$ python3 -q
>>> import numpy as np
>>> np.set_printoptions(precision=2, suppress=True, linewidth=120, floatmode="fixed")
>>> def tidy(a):
...     return np.round(a, 2) + 0
... 
>>> arr = np.load("test13.npy")
>>> print(tidy(arr))
[[ 0.24  0.14 -0.05  0.24  0.05  0.24 -0.14 -0.14  0.05]
 [ 0.14  0.09 -0.03  0.14  0.03  0.14 -0.09 -0.09  0.03]
 [-0.05 -0.03  0.01 -0.05 -0.01 -0.05  0.03  0.03 -0.01]
 [ 0.24  0.14 -0.05  0.24  0.05  0.24 -0.14 -0.14  0.05]
 [ 0.05  0.03 -0.01  0.05  0.01  0.05 -0.03 -0.03  0.01]
 [ 0.24  0.14 -0.05  0.24  0.05  0.24 -0.14 -0.14  0.05]
 [-0.14 -0.09  0.03 -0.14 -0.03 -0.14  0.09  0.09 -0.03]
 [-0.14 -0.09  0.03 -0.14 -0.03 -0.14  0.09  0.09 -0.03]
 [ 0.05  0.03 -0.01  0.05  0.01  0.05 -0.03 -0.03  0.01]]
>>> # a projection of rank 1
>>> vec = np.array([-2, -6, -4, 2, 8, 4, 1, 8, 0])
>>> print(tidy(np.linalg.eigvalsh(2 * arr - np.eye(9))))
[-1.00 -1.00 -1.00 -1.00 -1.00 -1.00 -1.00 -1.00  1.00]
>>> M = np.load("dump.npy")
>>> print(M)
[[0 0 0 0 0 1 0 0 0 0]
 [0 0 0 0 0 0 0 0 0 1]
 [0 1 0 0 0 0 0 0 0 0]
 [0 0 0 0 1 0 0 0 0 0]
 [0 0 0 0 0 0 1 0 0 0]
 [0 0 0 0 0 0 0 1 0 0]
 [0 0 0 1 0 0 0 0 0 0]
 [1 0 0 0 0 0 0 0 0 0]
 [0 0 0 0 0 0 0 0 1 0]
 [0 0 1 0 0 0 0 0 0 0]]
>>> print(tidy(np.linalg.svd(M, compute_uv=False)))
[1.00 1.00 1.00 1.00 1.00 1.00 1.00 1.00 1.00 1.00]
>>> print(tidy(np.linalg.norm(M, axis=0)))
[1.00 1.00 1.00 1.00 1.00 1.00 1.00 1.00 1.00 1.00]
>>> print(M[:, 8] @ M[:, 6])
0
>>> print(M.T @ M)
[[1 0 0 0 0 0 0 0 0 0]
 [0 1 0 0 0 0 0 0 0 0]
 [0 0 1 0 0 0 0 0 0 0]
 [0 0 0 1 0 0 0 0 0 0]
 [0 0 0 0 1 0 0 0 0 0]
 [0 0 0 0 0 1 0 0 0 0]
 [0 0 0 0 0 0 1 0 0 0]
 [0 0 0 0 0 0 0 1 0 0]
 [0 0 0 0 0 0 0 0 1 0]
 [0 0 0 0 0 0 0 0 0 1]]
>>> A2 = M / np.linalg.norm(M, axis=1, keepdims=True)
>>> G = A2 @ A2.T
>>> print((np.abs(G) > 0.9).astype(int))
[[1 0 0 0 0 0 0 0 0 0]
 [0 1 0 0 0 0 0 0 0 0]
 [0 0 1 0 0 0 0 0 0 0]
 [0 0 0 1 0 0 0 0 0 0]
 [0 0 0 0 1 0 0 0 0 0]
 [0 0 0 0 0 1 0 0 0 0]
 [0 0 0 0 0 0 1 0 0 0]
 [0 0 0 0 0 0 0 1 0 0]
 [0 0 0 0 0 0 0 0 1 0]
 [0 0 0 0 0 0 0 0 0 1]]
>>> print(np.argwhere(np.triu(np.abs(G) > 0.95, 1)))
[]
>>> print(G[6])
[0.00 0.00 0.00 0.00 0.00 0.00 1.00 0.00 0.00 0.00]
>>> print(G)
[[1.00 0.00 0.00 0.00 0.00 0.00 0.00 0.00 0.00 0.00]
 [0.00 1.00 0.00 0.00 0.00 0.00 0.00 0.00 0.00 0.00]
 [0.00 0.00 1.00 0.00 0.00 0.00 0.00 0.00 0.00 0.00]
 [0.00 0.00 0.00 1.00 0.00 0.00 0.00 0.00 0.00 0.00]
 [0.00 0.00 0.00 0.00 1.00 0.00 0.00 0.00 0.00 0.00]
 [0.00 0.00 0.00 0.00 0.00 1.00 0.00 0.00 0.00 0.00]
 [0.00 0.00 0.00 0.00 0.00 0.00 1.00 0.00 0.00 0.00]
 [0.00 0.00 0.00 0.00 0.00 0.00 0.00 1.00 0.00 0.00]
 [0.00 0.00 0.00 0.00 0.00 0.00 0.00 0.00 1.00 0.00]
 [0.00 0.00 0.00 0.00 0.00 0.00 0.00 0.00 0.00 1.00]]
>>> rng = np.random.default_rng(7940)
>>> lab = rng.permutation(10)
>>> A2 = M[:, lab] * rng.choice([-1, 1], 10)
>>> print(A2)
[[ 0 -1  0  0  0  0  0  0  0  0]
 [ 0  0  0  0  0  0  1  0  0  0]
 [ 0  0  0  0  0  1  0  0  0  0]
 [ 0  0 -1  0  0  0  0  0  0  0]
 [ 0  0  0  0 -1  0  0  0  0  0]
 [ 0  0  0  0  0  0  0  1  0  0]
 [ 0  0  0  1  0  0  0  0  0  0]
 [ 0  0  0  0  0  0  0  0  1  0]
 [ 1  0  0  0  0  0  0  0  0  0]
 [ 0  0  0  0  0  0  0  0  0  1]]
>>> Uu, _, VT = np.linalg.svd(M.T @ A2)
>>> print(lab)
[8 5 4 3 6 1 9 7 0 2]
>>> print(tidy(np.linalg.lstsq(M, A2)[0]))
[[ 0.00  0.00  0.00  0.00  0.00  0.00  0.00  0.00  1.00  0.00]
 [ 0.00  0.00  0.00  0.00  0.00  1.00  0.00  0.00  0.00  0.00]
 [ 0.00  0.00  0.00  0.00  0.00  0.00  0.00  0.00  0.00  1.00]
 [ 0.00  0.00  0.00  1.00  0.00  0.00  0.00  0.00  0.00  0.00]
 [ 0.00  0.00 -1.00  0.00  0.00  0.00  0.00  0.00  0.00  0.00]
 [ 0.00 -1.00  0.00  0.00  0.00  0.00  0.00  0.00  0.00  0.00]
 [ 0.00  0.00  0.00  0.00 -1.00  0.00  0.00  0.00  0.00  0.00]
 [ 0.00  0.00  0.00  0.00  0.00  0.00  0.00  1.00  0.00  0.00]
 [ 1.00  0.00  0.00  0.00  0.00  0.00  0.00  0.00  0.00  0.00]
 [ 0.00  0.00  0.00  0.00  0.00  0.00  1.00  0.00  0.00  0.00]]
>>> F = np.load("block14.npy")
>>> print(F)
[[1.00 0.90 0.81 0.73 0.66 0.59 0.53 0.48 0.43 0.39 0.35 0.31 0.28]
 [0.90 1.00 0.90 0.81 0.73 0.66 0.59 0.53 0.48 0.43 0.39 0.35 0.31]
 [0.81 0.90 1.00 0.90 0.81 0.73 0.66 0.59 0.53 0.48 0.43 0.39 0.35]
 [0.73 0.81 0.90 1.00 0.90 0.81 0.73 0.66 0.59 0.53 0.48 0.43 0.39]
 [0.66 0.73 0.81 0.90 1.00 0.90 0.81 0.73 0.66 0.59 0.53 0.48 0.43]
 [0.59 0.66 0.73 0.81 0.90 1.00 0.90 0.81 0.73 0.66 0.59 0.53 0.48]
 [0.53 0.59 0.66 0.73 0.81 0.90 1.00 0.90 0.81 0.73 0.66 0.59 0.53]
 [0.48 0.53 0.59 0.66 0.73 0.81 0.90 1.00 0.90 0.81 0.73 0.66 0.59]
 [0.43 0.48 0.53 0.59 0.66 0.73 0.81 0.90 1.00 0.90 0.81 0.73 0.66]
 [0.39 0.43 0.48 0.53 0.59 0.66 0.73 0.81 0.90 1.00 0.90 0.81 0.73]
 [0.35 0.39 0.43 0.48 0.53 0.59 0.66 0.73 0.81 0.90 1.00 0.90 0.81]
 [0.31 0.35 0.39 0.43 0.48 0.53 0.59 0.66 0.73 0.81 0.90 1.00 0.90]
 [0.28 0.31 0.35 0.39 0.43 0.48 0.53 0.59 0.66 0.73 0.81 0.90 1.00]]
>>> A2 = np.linalg.inv(F)
>>> print(tidy(np.linalg.slogdet(F)[0]))
1.0
>>> print(np.allclose(A2, F.T))
False
>>> print(tidy(np.linalg.det(F) * np.linalg.det(A2)))
1.0
